>>> import numpy as np
>>> import numpy.linalg as la
>>> np.set_printoptions(precision=2, suppress=True, linewidth=120, sign=" ")
>>> def rd(a):
...     return np.round(a, 2) + 0
... 
>>> feats = np.abs(np.array([[3, 9, 0, 6], [1, 6, 9, 5], [8, 7, 8, 4], [9, 1, 2, 7]])) + np.eye(4)
>>> feats = feats / feats.sum(axis=1, keepdims=True)
>>> rd(feats)
array([[ 0.21,  0.47,  0.  ,  0.32],
       [ 0.05,  0.32,  0.41,  0.23],
       [ 0.29,  0.25,  0.32,  0.14],
       [ 0.45,  0.05,  0.1 ,  0.4 ]])
>>> G = feats.T @ feats
>>> rd(G)
array([[ 0.33,  0.21,  0.16,  0.3 ],
       [ 0.21,  0.39,  0.22,  0.28],
       [ 0.16,  0.22,  0.28,  0.18],
       [ 0.3 ,  0.28,  0.18,  0.33]])
>>> np.allclose(G, G.T)
True
>>> (feats @ feats.T).shape
(4, 4)
>>> rd(np.trace(G)), rd((feats ** 2).sum())
(np.float64(1.33), np.float64(1.33))
>>> rd(feats.sum(axis=1))
array([ 1.,  1.,  1.,  1.])
>>> print(rd(np.sort(np.abs(la.eigvals(feats)))[::-1]))
[ 1.    0.33  0.25  0.25]
>>> rd(la.matrix_power(feats, 100))
array([[ 0.25,  0.27,  0.2 ,  0.28],
       [ 0.25,  0.27,  0.2 ,  0.28],
       [ 0.25,  0.27,  0.2 ,  0.28],
       [ 0.25,  0.27,  0.2 ,  0.28]])
>>> feats @ np.ones(4)
array([ 1.,  1.,  1.,  1.])
>>> pr = np.eye(4)[0]
>>> for _ in range(3):
...     pr = pr @ feats
...     print(pr.round(2))
... 
[ 0.21  0.47  0.    0.32]
[ 0.21  0.27  0.23  0.3 ]
[ 0.26  0.25  0.21  0.28]
>>> t = np.radians(72)
>>> R = np.eye(4)
>>> R[1, 1] = R[2, 2] = np.cos(t)
>>> R[1, 2], R[2, 1] = -np.sin(t), np.sin(t)
>>> rd(R)
array([[ 1.  ,  0.  ,  0.  ,  0.  ],
       [ 0.  ,  0.31, -0.95,  0.  ],
       [ 0.  ,  0.95,  0.31,  0.  ],
       [ 0.  ,  0.  ,  0.  ,  1.  ]])
>>> Y = feats @ R.T
>>> rd(np.abs(Y - feats).max(axis=0))
array([ 0.  ,  0.61,  0.45,  0.  ])
>>> print(rd(la.svd(feats, compute_uv=False)), rd(la.svd(Y, compute_uv=False)))
[ 1.01  0.43  0.34  0.14] [ 1.01  0.43  0.34  0.14]
>>> rd(Y)
array([[ 0.21,  0.15,  0.45,  0.32],
       [ 0.05, -0.29,  0.43,  0.23],
       [ 0.29, -0.23,  0.34,  0.14],
       [ 0.45, -0.08,  0.08,  0.4 ]])
>>> np.allclose(la.norm(feats, axis=1), la.norm(Y, axis=1))
True
>>> rd(la.norm(feats[1], 1)), rd(la.norm(feats[1], np.inf))
(np.float64(1.0), np.float64(0.41))
>>> la.norm(feats, axis=1).argmax()
np.int64(3)
>>> rd(feats[1] @ feats[3])
np.float64(0.17)
>>> print(rd(la.norm(feats, axis=1)))
[ 0.61  0.57  0.52  0.61]
>>> rd(la.norm(feats, "nuc"))
np.float64(1.92)
>>> vec = np.array([2, 2, -3, 1])
>>> y = feats @ vec
>>> rd(y)
array([ 1.68, -0.27,  0.25,  1.1 ])
>>> rd(la.solve(feats, 2 * y))
array([ 4.,  4., -6.,  2.])
>>> rd(la.solve(feats, feats[:, 0]))
array([ 1.,  0.,  0.,  0.])
>>> rd(la.solve(feats, y))
array([ 2.,  2., -3.,  1.])
>>> K = np.array([[-1, 0, 3, 1, 2, 2], [1, -2, 1, -1, -2, 3], [2, -6, 6, -2, -4, 11]])
>>> vec = np.array([0, 1, 3, -3, 0, 3])
>>> h1 = np.maximum(K @ vec, 0)
>>> rd(np.tanh(K @ vec))
array([ 1.,  1.,  1.])
>>> K * (h1 > 1e-9)[:, None]
array([[-1,  0,  3,  1,  2,  2],
       [ 1, -2,  1, -1, -2,  3],
       [ 2, -6,  6, -2, -4, 11]])
>>> np.flatnonzero(h1 > 1e-9)
array([ 0,  1,  2])
>>> Y = K / la.norm(K, axis=1, keepdims=True)
>>> G = Y @ Y.T
>>> print(rd(np.degrees(np.arccos(np.clip(G[0, 2], -1, 1)))))
64.15
>>> (G - 2 * np.eye(3)).round(6).argmax(axis=1)
array([ 2,  2,  1])
>>> r0 = np.array([2, -1])
>>> np.correlate(K[2], K[1], "full")
array([  6, -22,  28, -10, -24,  63, -38,  -5,  17, -26,  11])
>>> arr = np.loadtxt("case15.csv", delimiter=",")
>>> arr
array([[ 0.,  2.,  3.,  2.,  0.,  0.],
       [ 2.,  2.,  2.,  1.,  2.,  3.],
       [ 2.,  2.,  1.,  2.,  3.,  0.],
       [ 1.,  1.,  2.,  3.,  2.,  0.],
       [ 1.,  1.,  1.,  2.,  3.,  3.],
       [ 2.,  2.,  2.,  1.,  2.,  3.]])
>>> U, sv, Vh = la.svd(arr, full_matrices=False)
>>> rd(sv)
array([ 10.39,   3.92,   2.87,   1.77,   0.62,   0.  ])
>>> rd(Vh @ Vh.T)
array([[ 1.,  0.,  0.,  0.,  0.,  0.],
       [ 0.,  1.,  0.,  0.,  0.,  0.],
       [ 0.,  0.,  1.,  0.,  0.,  0.],
       [ 0.,  0.,  0.,  1.,  0.,  0.],
       [ 0.,  0.,  0.,  0.,  1.,  0.],
       [ 0.,  0.,  0.,  0.,  0.,  1.]])
>>> rd(U.T @ arr @ Vh.T)
array([[ 10.39,   0.  ,   0.  ,   0.  ,   0.  ,   0.  ],
       [  0.  ,   3.92,   0.  ,   0.  ,   0.  ,   0.  ],
       [  0.  ,   0.  ,   2.87,   0.  ,   0.  ,   0.  ],
       [  0.  ,   0.  ,   0.  ,   1.77,   0.  ,   0.  ],
       [  0.  ,   0.  ,   0.  ,   0.  ,   0.62,   0.  ],
       [  0.  ,   0.  ,   0.  ,   0.  ,   0.  ,   0.  ]])
>>> print(rd(sv / sv[0]))
[ 1.    0.38  0.28  0.17  0.06  0.  ]
>>> print(rd(np.sqrt((sv ** 2).sum())), rd(la.norm(arr)))
11.62 11.62
>>> print(rd(np.abs(Vh[0])))
[ 0.33  0.39  0.41  0.41  0.49  0.4 ]
>>> rd(U.T @ U)
array([[ 1.,  0.,  0.,  0.,  0.,  0.],
       [ 0.,  1.,  0.,  0.,  0.,  0.],
       [ 0.,  0.,  1.,  0.,  0.,  0.],
       [ 0.,  0.,  0.,  1.,  0.,  0.],
       [ 0.,  0.,  0.,  0.,  1.,  0.],
       [ 0.,  0.,  0.,  0.,  0.,  1.]])
>>> print(np.allclose(U * sv @ Vh, arr))
True
>>> print(np.abs(U[:, 0]).round(6).argmax())
1
